>>> import numpy as np
>>> np.set_printoptions(precision=2, suppress=True, linewidth=160)
>>> A = np.cumsum(np.array([[3, -3, -1],
...     [0, -3, 3],
...     [2, -2, -1],
...     [2, -1, -1],
...     [2, -1, -3],
...     [3, 1, -2],
...     [-2, -3, 2],
...     [3, -3, -1],
...     [-1, 0, 0],
...     [1, -3, 3],
...     [1, 1, -3],
...     [-3, 1, -2],
...     [-1, -1, -2],
...     [-3, 2, 0],
...     [-1, -3, 0],
...     [1, 1, 2],
...     [0, 3, -2],
...     [-1, 1, 1]]), axis=0)
>>> print(A)
[[  3  -3  -1]
 [  3  -6   2]
 [  5  -8   1]
 [  7  -9   0]
 [  9 -10  -3]
 [ 12  -9  -5]
 [ 10 -12  -3]
 [ 13 -15  -4]
 [ 12 -15  -4]
 [ 13 -18  -1]
 [ 14 -17  -4]
 [ 11 -16  -6]
 [ 10 -17  -8]
 [  7 -15  -8]
 [  6 -18  -8]
 [  7 -17  -6]
 [  7 -14  -8]
 [  6 -13  -7]]
>>> dist = np.linalg.norm(A[:, None] - A[None], axis=-1)
>>> np.flatnonzero(dist[13] < dist.mean() / 2)
array([12, 13, 14, 15, 16, 17])
>>> np.linalg.matrix_rank(dist ** 2)
np.int64(5)
>>> (dist + 1e9 * np.eye(18)).round(6).argmin(axis=1)
array([ 1,  2,  3,  2,  6,  4,  4,  8,  7, 10,  7,  8, 11, 16, 15, 14, 13, 16])
>>> Ac = (A - A.mean(axis=0)) / A.std(axis=0)
>>> np.argwhere(np.abs(Ac) > 2)
array([[0, 1]])
>>> coef = np.linalg.lstsq(np.delete(Ac, 0, axis=1), Ac[:, 0])[0]
>>> coef
array([-0.78,  0.3 ])
>>> np.round(1 - np.var(Ac[:, 0] - np.delete(Ac, 0, axis=1) @ coef), 2)
np.float64(0.39)
>>> A2 = np.c_[A[:, :1] @ np.array([[3]]), np.array([0, 3, 1, 2, 3, 1, 3, 0, 0, 3, 0, 2, 0, 0, 1, 0, 3, 2])]
>>> A2
array([[ 9,  0],
       [ 9,  3],
       [15,  1],
       [21,  2],
       [27,  3],
       [36,  1],
       [30,  3],
       [39,  0],
       [36,  0],
       [39,  3],
       [42,  0],
       [33,  2],
       [30,  0],
       [21,  0],
       [18,  1],
       [21,  0],
       [21,  3],
       [18,  2]])
>>> np.linalg.matrix_rank(A2)
np.int64(2)
>>> np.round(np.linalg.lstsq(A, A2[:, 0])[0], 2) + 0
array([3., 0., 0.])
>>> np.round(np.linalg.norm(A2 - A @ np.linalg.lstsq(A, A2)[0], axis=0), 2) + 0
array([0.  , 5.58])
>>> np.linalg.svd(A, compute_uv=False)
array([71.52, 12.8 ,  7.54])
>>> np.zeros(18, 3)
Traceback (most recent call last):
  File "<python-input-19>", line 1, in <module>
    np.zeros(18, 3)
    ~~~~~~~~^^^^^^^
TypeError: Cannot interpret '3' as a data type
>>> vec = np.array([4, 4, 0])
>>> print(np.linalg.norm(A @ vec) <= np.linalg.norm(A, 2) * np.linalg.norm(vec) + 1e-9)
True
>>> A @ vec
array([  0, -12, -12,  -8,  -4,  12,  -8,  -8, -12, -20, -12, -20, -28, -32, -48, -40, -28, -28])
>>> print((A * vec).sum(axis=1))
[  0 -12 -12  -8  -4  12  -8  -8 -12 -20 -12 -20 -28 -32 -48 -40 -28 -28]
>>> np.sign((A @ vec).round(6))
array([ 0, -1, -1, -1, -1,  1, -1, -1, -1, -1, -1, -1, -1, -1, -1, -1, -1, -1])
>>> A @ (2 * vec)
array([  0, -24, -24, -16,  -8,  24, -16, -16, -24, -40, -24, -40, -56, -64, -96, -80, -56, -56])
>>> A @ np.ones(3)
array([ -1.,  -1.,  -2.,  -2.,  -4.,  -2.,  -5.,  -6.,  -7.,  -6.,  -7., -11., -15., -16., -20., -16., -15., -14.])
>>> print(A @ np.eye(3)[2])
[-1.  2.  1.  0. -3. -5. -3. -4. -4. -1. -4. -6. -8. -8. -8. -6. -8. -7.]
>>> A * vec
array([[ 12, -12,   0],
       [ 12, -24,   0],
       [ 20, -32,   0],
       [ 28, -36,   0],
       [ 36, -40,   0],
       [ 48, -36,   0],
       [ 40, -48,   0],
       [ 52, -60,   0],
       [ 48, -60,   0],
       [ 52, -72,   0],
       [ 56, -68,   0],
       [ 44, -64,   0],
       [ 40, -68,   0],
       [ 28, -60,   0],
       [ 24, -72,   0],
       [ 28, -68,   0],
       [ 28, -56,   0],
       [ 24, -52,   0]])
>>> u = np.array([3, 0, 4]) + 0.5
>>> X = np.eye(3) - 2 * np.outer(u, u) / (u @ u)
>>> X
array([[ 0.25, -0.11, -0.96],
       [-0.11,  0.98, -0.14],
       [-0.96, -0.14, -0.24]])
>>> # symmetric
>>> evals, V = np.linalg.eigh(X)
>>> vec = np.array([1, 1, 2])
>>> round(float(vec @ X @ vec / (vec @ vec)), 2), evals[0], evals[-1]
(-0.72, np.float64(-1.0), np.float64(1.0))
>>> round(np.abs(X).sum(axis=1).max(), 2), np.abs(evals).max()
(np.float64(1.34), np.float64(1.0))
>>> V * np.maximum(evals, 0) @ V.T
array([[ 0.63, -0.05, -0.48],
       [-0.05,  0.99, -0.07],
       [-0.48, -0.07,  0.38]])
>>> round(vec @ X @ vec, 2)
np.float64(-4.32)
>>> np.linalg.eigvalsh(X[1:, 1:])
array([-0.25,  1.  ])
